$ ipython --no-banner

In [1]: import numpy as np

In [2]: import numpy.linalg as la

In [3]: np.set_printoptions(precision=3, suppress=True, linewidth=200)

In [4]: E = np.load("out7.npy")

In [5]: E
Out[5]: 
array([[-0.594, -3.844, -1.384],
       [ 0.979, -2.034,  0.636],
       [ 2.029,  1.717,  2.076],
       [ 1.565,  2.58 , -2.634],
       [-0.01 , -4.363, -0.088],
       [-1.46 , -3.529, -3.289],
       [-0.024, -2.419, -3.436],
       [ 2.931, -0.819,  1.908],
       [-0.413, -2.442,  2.704],
       [ 0.327,  7.624,  0.435],
       [-3.195,  1.4  ,  2.809],
       [-1.015, -4.346,  0.991],
       [ 1.558, -3.807, -1.829],
       [-3.717, -1.017,  0.348],
       [ 5.773, -2.219,  4.522],
       [-2.357,  3.511, -2.105],
       [ 0.825,  1.928,  1.542],
       [ 1.764, -3.108, -0.996],
       [ 0.484, -1.878,  0.437],
       [ 0.495,  3.758,  0.263],
       [-0.798, -0.013,  3.268],
       [ 1.137, -3.126,  0.114],
       [-1.031,  4.895, -0.313],
       [-0.083, -3.87 ,  6.277],
       [-1.027,  4.236, -1.533],
       [ 3.615,  1.373,  2.385],
       [ 1.488, -7.146, -1.843]])

In [6]: M2 = np.c_[E[:, :2] @ np.array([[1, 0], [-4, 1]]), np.array([-5, -5, -3, -3, 2, 2, -5, 3, -1, -3, -1, 2, 1, -5, 4, 1, -3, -5, 0, -1, 3, -4, -2, -2, -3, 0, 1])]

In [7]: M2
Out[7]: 
array([[ 14.782,  -3.844,  -5.   ],
       [  9.115,  -2.034,  -5.   ],
       [ -4.839,   1.717,  -3.   ],
       [ -8.755,   2.58 ,  -3.   ],
       [ 17.442,  -4.363,   2.   ],
       [ 12.656,  -3.529,   2.   ],
       [  9.652,  -2.419,  -5.   ],
       [  6.207,  -0.819,   3.   ],
       [  9.355,  -2.442,  -1.   ],
       [-30.169,   7.624,  -3.   ],
       [ -8.795,   1.4  ,  -1.   ],
       [ 16.369,  -4.346,   2.   ],
       [ 16.786,  -3.807,   1.   ],
       [  0.351,  -1.017,  -5.   ],
       [ 14.649,  -2.219,   4.   ],
       [-16.401,   3.511,   1.   ],
       [ -6.887,   1.928,  -3.   ],
       [ 14.196,  -3.108,  -5.   ],
       [  7.996,  -1.878,   0.   ],
       [-14.537,   3.758,  -1.   ],
       [ -0.746,  -0.013,   3.   ],
       [ 13.641,  -3.126,  -4.   ],
       [-20.611,   4.895,  -2.   ],
       [ 15.397,  -3.87 ,  -2.   ],
       [-17.971,   4.236,  -3.   ],
       [ -1.877,   1.373,   0.   ],
       [ 30.072,  -7.146,   1.   ]])

In [8]: la.matrix_rank(np.c_[E, M2])
Out[8]: np.int64(4)

In [9]: G = np.cov(M2, rowvar=False)

In [10]: np.corrcoef(M2.T)
Out[10]: 
array([[ 1.   , -0.99 ,  0.21 ],
       [-0.99 ,  1.   , -0.184],
       [ 0.21 , -0.184,  1.   ]])

In [11]: G.shape
Out[11]: (3, 3)

In [12]: M2.std(axis=0)
Out[12]: array([14.259,  3.465,  2.776])

In [13]: la.eigvalsh(G)[::-1]
Out[13]: array([223.752,   7.648,   0.215])

In [14]: G
Out[14]: 
array([[211.142, -50.825,   8.652],
       [-50.825,  12.47 ,  -1.838],
       [  8.652,  -1.838,   8.003]])

In [15]: np.argsort(-M2.std(axis=0).round(6), kind="stable")
Out[15]: array([0, 1, 2])

In [16]: W = np.array([[6, 1, -8, 8, -5, -5], [-7, 9, 5, -6, 0, -9], [-2, 6, 2, 5, 3, -8]])

In [17]: b = np.array([0, 0, 1, 1, 1, 3])

In [18]: hid = np.maximum(G @ W + b, 0)

In [19]: hid
Out[19]: 
array([[1605.326,    0.   ,    0.   , 2038.348,    0.   ,    0.   ],
       [   0.   ,   50.377,  466.275,    0.   ,  249.61 ,  159.6  ],
       [  48.773,   40.124,    0.   ,  121.258,    0.   ,    0.   ]])

In [20]: la.matrix_rank(hid)
Out[20]: np.int64(3)

In [21]: (hid > 0).mean(axis=0)
Out[21]: array([0.667, 0.667, 0.333, 0.667, 0.333, 0.333])

In [22]: W2 = np.array([[1, 0, -2],
    ...:     [2, -3, -2],
    ...:     [-2, 0, 0],
    ...:     [1, -2, 1],
    ...:     [2, -3, -1],
    ...:     [2, 1, 3]])

In [23]: hid @ W2
Out[23]: 
array([[ 3643.674, -4076.696, -1172.304],
       [  -13.375,  -740.362,   128.436],
       [  250.279,  -362.889,   -56.536]])

In [24]: (hid @ W2).round(6).argmax(axis=1)
Out[24]: array([0, 2, 0])

In [25]: W @ W2
Out[25]: 
array([[ 12,  -9, -16],
       [-23, -24, -37],
       [  1, -45, -30]])

In [26]: Xs = (E - E.mean(axis=0)) / E.std(axis=0)

In [27]: Xs.std(axis=0)
Out[27]: array([1., 1., 1.])

In [28]: b = la.lstsq(np.delete(Xs, 1, axis=1), Xs[:, 1])[0]

In [29]: b
Out[29]: array([-0.143,  0.043])

In [30]: round(float(1 - np.var(Xs[:, 1] - np.delete(Xs, 1, axis=1) @ b)), 3)
Out[30]: 0.019

In [31]: np.abs(b).argmax()
Out[31]: np.int64(0)

In [32]: proj = E @ la.solve(E.T @ E, E.T)

In [33]: np.trace(proj)
Out[33]: np.float64(3.0)

In [34]: proj @ E[:, 2]
Out[34]: 
array([-1.384,  0.636,  2.076, -2.634, -0.088, -3.289, -3.436,  1.908,  2.704,  0.435,  2.809,  0.991, -1.829,  0.348,  4.522, -2.105,  1.542, -0.996,  0.437,  0.263,  3.268,  0.114, -0.313,  6.277,
       -1.533,  2.385, -1.843])

In [35]: la.matrix_rank(np.eye(27) - proj)
Out[35]: np.int64(24)

In [36]: np.round(la.eigvalsh(proj), 3) + 0
Out[36]: array([0., 0., 0., 0., 0., 0., 0., 0., 0., 0., 0., 0., 0., 0., 0., 0., 0., 0., 0., 0., 0., 0., 0., 0., 1., 1., 1.])

In [37]: feats = np.array([[4, 3, 4], [2, 1, 2], [4, 3, 4]])

In [38]: # columns 0 and 2 are equal

In [39]: np.round(la.det(feats.T), 3)
Out[39]: np.float64(0.0)

In [40]: np.einsum("ij,ji->", feats, feats)
Out[40]: np.int64(89)

In [41]: np.round(la.eigvals(feats), 3) + 0
Out[41]: array([ 9.424,  0.   , -0.424])

In [42]: np.round(la.eigvals(feats).sum().real, 3)
Out[42]: np.float64(9.0)

In [43]: np.kron(np.eye(2, dtype=int), feats)
Out[43]: 
array([[4, 3, 4, 0, 0, 0],
       [2, 1, 2, 0, 0, 0],
       [4, 3, 4, 0, 0, 0],
       [0, 0, 0, 4, 3, 4],
       [0, 0, 0, 2, 1, 2],
       [0, 0, 0, 4, 3, 4]])

In [44]: np.einsum("ii->", feats)
Out[44]: np.int64(9)

In [45]: np.round(la.det(feats[::-1]), 3)
Out[45]: np.float64(0.0)

In [46]: Uu, sv, VT = la.svd(feats)

In [47]: np.argmax(sv[:-1] / (sv[1:] + 1e-6)) + 1
Out[47]: np.int64(2)

In [48]: sv.round(3) + 0
Out[48]: array([9.53, 0.42, 0.  ])

In [49]: M2 = Uu[:, :2] @ np.diag(sv[:2]) @ VT[:2]

In [50]: la.matrix_rank(feats, rtol=0.05)
Out[50]: np.int64(1)

In [51]: la.matrix_rank(M2)
Out[51]: np.int64(2)

In [52]: np.round(la.norm(feats - M2, 2), 3), round(sv[2], 3)
Out[52]: (np.float64(0.0), np.float64(0.0))

In [53]: W0 = np.loadtxt("layer16.csv", delimiter=",")

In [54]: W0
Out[54]: 
array([[ 1., 12.,  5.],
       [ 1., 12.,  5.],
       [ 1., 17.,  5.],
       [ 1.,  7.,  5.],
       [ 1.,  7.,  5.],
       [ 1.,  2.,  5.],
       [ 1., 12.,  5.],
       [ 1.,  7.,  5.],
       [ 1.,  7.,  5.],
       [ 1.,  7.,  5.],
       [ 1.,  2.,  5.],
       [ 1., 12.,  5.],
       [ 1., 12.,  5.],
       [ 1.,  2.,  5.],
       [ 1.,  2.,  5.],
       [ 1., 17.,  5.],
       [ 1.,  2.,  5.],
       [ 1.,  2.,  5.],
       [ 1.,  2.,  5.],
       [ 1.,  7.,  5.]])

In [55]: G = W0.T @ W0

In [56]: G
Out[56]: 
array([[  20.,  150.,  100.],
       [ 150., 1620.,  750.],
       [ 100.,  750.,  500.]])

In [57]: la.matrix_rank(G)
Out[57]: np.int64(2)

In [58]: np.round(la.eigvalsh(G)[::-1], 3) + 0
Out[58]: array([2012.072,  127.928,    0.   ])

In [59]: data = np.load("arr.npy")

In [60]: data
Out[60]: 
array([[-0.175, -1.013,  1.716],
       [ 1.573, -1.128, -0.505],
       [ 1.223,  1.305,  0.895]])

In [61]: q, r_ = la.qr(data)

In [62]: round(abs(r_[0, 0]), 3), round(float(la.norm(data[:, 0])), 3)
Out[62]: (np.float64(2.0), 2.0)

In [63]: q
Out[63]: 
array([[-0.087, -0.506,  0.858],
       [ 0.786, -0.564, -0.253],
       [ 0.612,  0.653,  0.447]])

In [64]: np.abs(np.diag(r_))
Out[64]: array([2., 2., 2.])

In [65]: r_.round(3) + 0
Out[65]: 
array([[2., 0., 0.],
       [0., 2., 0.],
       [0., 0., 2.]])

In [66]: q.shape, r_.shape
Out[66]: ((3, 3), (3, 3))

In [67]: np.allclose(r_.T @ r_, data.T @ data)
Out[67]: True

In [68]: M2 = la.inv(data)

In [69]: round(la.det(data) * la.det(M2), 3)
Out[69]: np.float64(1.0)

In [70]: np.round(la.cond(data), 3)
Out[70]: np.float64(1.0)

In [71]: np.round(data @ M2, 3) + 0
Out[71]: 
array([[1., 0., 0.],
       [0., 1., 0.],
       [0., 0., 1.]])

In [72]: np.round(la.slogdet(data)[0], 3)
Out[72]: np.float64(1.0)

In [73]: M2
Out[73]: 
array([[-0.044,  0.393,  0.306],
       [-0.253, -0.282,  0.326],
       [ 0.429, -0.126,  0.224]])

In [74]: la.inv(M2)
Out[74]: 
array([[-0.175, -1.013,  1.716],
       [ 1.573, -1.128, -0.505],
       [ 1.223,  1.305,  0.895]])

In [75]: X = np.array([[0, -3], [-3, 2]])

In [76]: # equal to its transpose

In [77]: vec = np.array([2, 2])

In [78]: X @ vec
Out[78]: array([-6, -2])

In [79]: la.norm(X @ vec) <= la.norm(X, 2) * la.norm(vec) + 1e-9
Out[79]: np.True_

In [80]: X @ np.ones(2)
Out[80]: array([-3., -1.])

In [81]: X @ (2 * vec)
Out[81]: array([-12,  -4])

In [82]: M2 = X ** -1
Traceback (most recent call last):
  Cell In[82], line 1
    M2 = X ** -1
ValueError: Integers to negative integer powers are not allowed.


In [83]: M2 = la.inv(X)

In [84]: round(float(la.det(X) * la.det(M2)), 3)
Out[84]: 1.0

In [85]: la.inv(M2)
Out[85]: 
array([[-0., -3.],
       [-3.,  2.]])

In [86]: np.allclose(M2, X.T)
Out[86]: False

In [87]: vec = np.array([1, -2])

In [88]: target = X @ vec

In [89]: target
Out[89]: array([ 6, -7])

In [90]: la.solve(X, target + X[:, 1])
Out[90]: array([ 1., -1.])

In [91]: la.solve(X, 4 * target)
Out[91]: array([ 4., -8.])

In [92]: M2 = X / la.norm(X, axis=1, keepdims=True)

In [93]: G = M2 @ M2.T

In [94]: (np.abs(G) > 0.9).astype(int)
Out[94]: 
array([[1, 0],
       [0, 1]])

In [95]: G
Out[95]: 
array([[ 1.   , -0.555],
       [-0.555,  1.   ]])

In [96]: J = np.load("a.npy")

In [97]: J
Out[97]: 
array([[ 30,  30, -24],
       [ 40,  40, -32],
       [ 15,  15, -12]])

In [98]: rk = la.matrix_rank(J)

In [99]: rk
Out[99]: np.int64(1)

In [100]: ns = la.svd(J)[2][rk:].T

In [101]: np.allclose(J @ ns, 0)
Out[101]: True

In [102]: la.matrix_rank(J.T @ J), la.matrix_rank(J @ J.T)
Out[102]: (np.int64(1), np.int64(1))

In [103]: ns.shape
Out[103]: (3, 2)

In [104]: [int(la.matrix_rank(J[:i])) for i in range(1, len(J) + 1)]
Out[104]: [1, 1, 1]

In [105]: np.round(J @ ns, 3) + 0
Out[105]: 
array([[0., 0.],
       [0., 0.],
       [0., 0.]])

In [106]: t3 = np.stack([J, -1 * J, J[::-1]])

In [107]: la.det(t3)
Out[107]: array([0., 0., 0.])

In [108]: t3.shape
Out[108]: (3, 3, 3)

In [109]: la.matrix_rank(t3)
Out[109]: array([1, 1, 1])

In [110]: t3.sum(axis=0)
Out[110]: 
array([[ 15,  15, -12],
       [ 40,  40, -32],
       [ 30,  30, -24]])

In [111]: la.norm(t3, axis=(1, 2))
Out[111]: array([84.817, 84.817, 84.817])

In [112]: la.matrix_rank(t3.reshape(3, -1))
Out[112]: np.int64(2)

In [113]: np.allclose(J[:-1].T @ la.lstsq(J[:-1].T, J[-1])[0], J[-1])
Out[113]: True

In [114]: u, g = J[2], J[1]

In [115]: u @ u
Out[115]: np.int64(594)

In [116]: u @ g
Out[116]: np.int64(1584)

In [117]: pr = (u @ g) / (u @ u) * u

In [118]: (g - pr) @ u
Out[118]: np.float64(0.0)

In [119]: np.outer(u, g)
Out[119]: 
array([[ 600,  600, -480],
       [ 600,  600, -480],
       [-480, -480,  384]])

In [120]: la.matrix_rank(np.outer(u, g))
Out[120]: np.int64(1)

In [121]: pr
Out[121]: array([ 40.,  40., -32.])

In [122]: round(float(la.norm(u + g) ** 2 + la.norm(u - g) ** 2), 3)
Out[122]: 9636.0

In [123]: g - pr
Out[123]: array([0., 0., 0.])

In [124]: arr = np.loadtxt("x.csv", delimiter=",")

In [125]: arr
Out[125]: 
array([[-2., -2.,  1., -2.],
       [-2., -2., -3.,  0.],
       [-8., -8., -8., -2.]])

In [126]: M2 = np.array([[1, 3], [0, 2], [2, 1], [1, 1]])

In [127]: arr @ M2
Out[127]: 
array([[ -2., -11.],
       [ -8., -13.],
       [-26., -50.]])

In [128]: la.matrix_rank(np.vstack([arr, M2.T]))
Out[128]: np.int64(4)

In [129]: la.matrix_rank(arr @ M2)
Out[129]: np.int64(2)

In [130]: M2 @ arr
Traceback (most recent call last):
  Cell In[130], line 1
    M2 @ arr
ValueError: matmul: Input operand 1 has a mismatch in its core dimension 0, with gufunc signature (n?,k),(k,m?)->(n?,m?) (size 3 is different from 2)


In [131]: A = np.array([[0, 1, -1, -2], [0, 0, -2, 0], [0, 0, 0, -3], [0, 0, 0, 0]])

In [132]: A
Out[132]: 
array([[ 0,  1, -1, -2],
       [ 0,  0, -2,  0],
       [ 0,  0,  0, -3],
       [ 0,  0,  0,  0]])

In [133]: [int(la.matrix_rank(la.matrix_power(A, p))) for p in range(1, 5)]
Out[133]: [3, 2, 1, 0]

In [134]: la.matrix_rank(A - A[0, 0] * np.eye(4))
Out[134]: np.int64(3)

In [135]: np.prod(np.diag(A)), round(float(la.det(A)), 3)
Out[135]: (np.int64(0), 0.0)

In [136]: (A - A.T) / 2
Out[136]: 
array([[ 0. ,  0.5, -0.5, -1. ],
       [-0.5,  0. , -1. ,  0. ],
       [ 0.5,  1. ,  0. , -1.5],
       [ 1. ,  0. ,  1.5,  0. ]])

In [137]: np.allclose(A, A.T)
Out[137]: False

In [138]: round(float(la.det(A)), 3)
Out[138]: 0.0

In [139]: np.round(np.abs(la.eigvals(A)).max(), 3)
Out[139]: np.float64(0.0)
